$ python3 -q
>>> import numpy as np
>>> np.set_printoptions(precision=1, suppress=True, linewidth=140, sign=" ")
>>> F = np.arange(50).reshape(10, 5) + 2
>>> F
array([[  2,   3,   4,   5,   6],
       [  7,   8,   9,  10,  11],
       [ 12,  13,  14,  15,  16],
       [ 17,  18,  19,  20,  21],
       [ 22,  23,  24,  25,  26],
       [ 27,  28,  29,  30,  31],
       [ 32,  33,  34,  35,  36],
       [ 37,  38,  39,  40,  41],
       [ 42,  43,  44,  45,  46],
       [ 47,  48,  49,  50,  51]])
>>> def softmax(z):
...     e = np.exp(z - z.max(axis=-1, keepdims=True))
...     return e / e.sum(axis=-1, keepdims=True)
... 
>>> softmax(F).sum(axis=1)
array([ 1.,  1.,  1.,  1.,  1.,  1.,  1.,  1.,  1.,  1.])
>>> np.round(softmax(F[9]), 1) + 0
array([ 0. ,  0. ,  0.1,  0.2,  0.6])
>>> np.round(softmax(F[9] + 4), 1) + 0
array([ 0. ,  0. ,  0.1,  0.2,  0.6])
>>> scores = F @ F.T / np.sqrt(5)
>>> np.round(softmax(scores), 1) + 0
array([[ 0.,  0.,  0.,  0.,  0.,  0.,  0.,  0.,  0.,  1.],
       [ 0.,  0.,  0.,  0.,  0.,  0.,  0.,  0.,  0.,  1.],
       [ 0.,  0.,  0.,  0.,  0.,  0.,  0.,  0.,  0.,  1.],
       [ 0.,  0.,  0.,  0.,  0.,  0.,  0.,  0.,  0.,  1.],
       [ 0.,  0.,  0.,  0.,  0.,  0.,  0.,  0.,  0.,  1.],
       [ 0.,  0.,  0.,  0.,  0.,  0.,  0.,  0.,  0.,  1.],
       [ 0.,  0.,  0.,  0.,  0.,  0.,  0.,  0.,  0.,  1.],
       [ 0.,  0.,  0.,  0.,  0.,  0.,  0.,  0.,  0.,  1.],
       [ 0.,  0.,  0.,  0.,  0.,  0.,  0.,  0.,  0.,  1.],
       [ 0.,  0.,  0.,  0.,  0.,  0.,  0.,  0.,  0.,  1.]])
>>> np.round(softmax(scores + np.triu(np.full(scores.shape, -np.inf), 1)), 1) + 0
array([[ 1.,  0.,  0.,  0.,  0.,  0.,  0.,  0.,  0.,  0.],
       [ 0.,  1.,  0.,  0.,  0.,  0.,  0.,  0.,  0.,  0.],
       [ 0.,  0.,  1.,  0.,  0.,  0.,  0.,  0.,  0.,  0.],
       [ 0.,  0.,  0.,  1.,  0.,  0.,  0.,  0.,  0.,  0.],
       [ 0.,  0.,  0.,  0.,  1.,  0.,  0.,  0.,  0.,  0.],
       [ 0.,  0.,  0.,  0.,  0.,  1.,  0.,  0.,  0.,  0.],
       [ 0.,  0.,  0.,  0.,  0.,  0.,  1.,  0.,  0.,  0.],
       [ 0.,  0.,  0.,  0.,  0.,  0.,  0.,  1.,  0.,  0.],
       [ 0.,  0.,  0.,  0.,  0.,  0.,  0.,  0.,  1.,  0.],
       [ 0.,  0.,  0.,  0.,  0.,  0.,  0.,  0.,  0.,  1.]])
>>> softmax(scores).round(6).argmax(axis=1)
array([ 9,  9,  9,  9,  9,  9,  9,  9,  9,  9])
>>> other = np.array([[2, 1], [1, 2], [0, -2], [-1, 2], [2, 0]])
>>> np.linalg.matrix_rank(np.vstack([F, other.T]))
np.int64(4)
>>> np.einsum("ij->j", F)
array([ 245,  255,  265,  275,  285])
>>> np.einsum("ij,ij->i", F, F)
array([    90,    415,    990,   1815,   2890,   4215,   5790,   7615,   9690,  12015])
>>> np.einsum("ik,kj->ji", F, other)
array([[  14,   34,   54,   74,   94,  114,  134,  154,  174,  194],
       [  10,   25,   40,   55,   70,   85,  100,  115,  130,  145]])
>>> np.linalg.matrix_rank(F @ other)
np.int64(2)
>>> np.vstack([F, other.T]).shape
(12, 5)
>>> Ac = F - F.mean(axis=0)
>>> left, s, vt = np.linalg.svd(Ac, full_matrices=False)
>>> np.abs(vt[0]).argmax()
np.int64(0)
>>> (s ** 2).sum() ** 2 / (s ** 4).sum()
np.float64(1.0)
>>> r = np.linalg.matrix_rank(F)
>>> r
np.int64(2)
>>> N = np.linalg.svd(F)[2][r:].T
>>> [int(np.linalg.matrix_rank(F[:, :j + 1])) for j in range(5)]
[1, 2, 2, 2, 2]
>>> np.linalg.matrix_rank(F.T @ F), np.linalg.matrix_rank(F @ F.T)
(np.int64(2), np.int64(2))
>>> np.allclose(F @ N, 0)
True
>>> [int(np.linalg.matrix_rank(np.delete(F, i, axis=0))) for i in range(10)]
[2, 2, 2, 2, 2, 2, 2, 2, 2, 2]
>>> M = np.load("sample13.npy")
>>> M
array([[  0,   0,   0,   0,  10,   2,   0],
       [  0,   0,   0,   1,   4,   0,   0],
       [  0,   0,   0,   0,   7,   0,   0],
       [  0,   0,   0,   0,   8,   0,   0],
       [  0,   0,   0,   1,   4,   0,   0],
       [  0,   0,   0,   3,   7,   1,   1],
       [  0,   0,   0,   2,  11,   3,   0],
       [  0,   1,   0,   7,   4,   0,   7],
       [  0,   0,   0,   5,   0,   0,  11],
       [  0,   0,   0,   2,  11,   3,   0],
       [  0,   3,   0,   6,   9,   3,   0],
       [  0,   2,   0,   5,   1,   0,   5],
       [  0,   0,   0,   0,   0,   0,   9],
       [  0,   3,   0,   7,   5,   1,   4],
       [  0,   0,   0,   2,   0,   0,  10],
       [  0,   7,   0,   8,   3,   1,   3],
       [  0,   3,   0,   7,   5,   1,   4],
       [  0,   0,   0,   0,   8,   0,   1],
       [  0,   1,   0,   7,   4,   0,   7]])
>>> # rows and columns are dependent
>>> left, s, vt = np.linalg.svd(M)
>>> s.round(1) + 0
array([ 32.8,  22.2,  11.6,   3.9,   3.2,   0. ,   0. ])
>>> other = left[:, :5] @ np.diag(s[:5]) @ vt[:5]
>>> np.linalg.matrix_rank(other)
np.int64(5)
>>> other.round(1) + 0
array([[  0.,   0.,   0.,   0.,  10.,   2.,   0.],
       [  0.,   0.,   0.,   1.,   4.,   0.,   0.],
       [  0.,   0.,   0.,   0.,   7.,   0.,   0.],
       [  0.,   0.,   0.,   0.,   8.,   0.,   0.],
       [  0.,   0.,   0.,   1.,   4.,   0.,   0.],
       [  0.,   0.,   0.,   3.,   7.,   1.,   1.],
       [  0.,   0.,   0.,   2.,  11.,   3.,   0.],
       [  0.,   1.,   0.,   7.,   4.,   0.,   7.],
       [  0.,   0.,   0.,   5.,   0.,   0.,  11.],
       [  0.,   0.,   0.,   2.,  11.,   3.,   0.],
       [  0.,   3.,   0.,   6.,   9.,   3.,   0.],
       [  0.,   2.,   0.,   5.,   1.,   0.,   5.],
       [  0.,   0.,   0.,   0.,   0.,   0.,   9.],
       [  0.,   3.,   0.,   7.,   5.,   1.,   4.],
       [  0.,   0.,   0.,   2.,   0.,   0.,  10.],
       [  0.,   7.,   0.,   8.,   3.,   1.,   3.],
       [  0.,   3.,   0.,   7.,   5.,   1.,   4.],
       [  0.,   0.,   0.,   0.,   8.,   0.,   1.],
       [  0.,   1.,   0.,   7.,   4.,   0.,   7.]])
>>> round(float(np.abs(M - other).max()), 1)
0.0
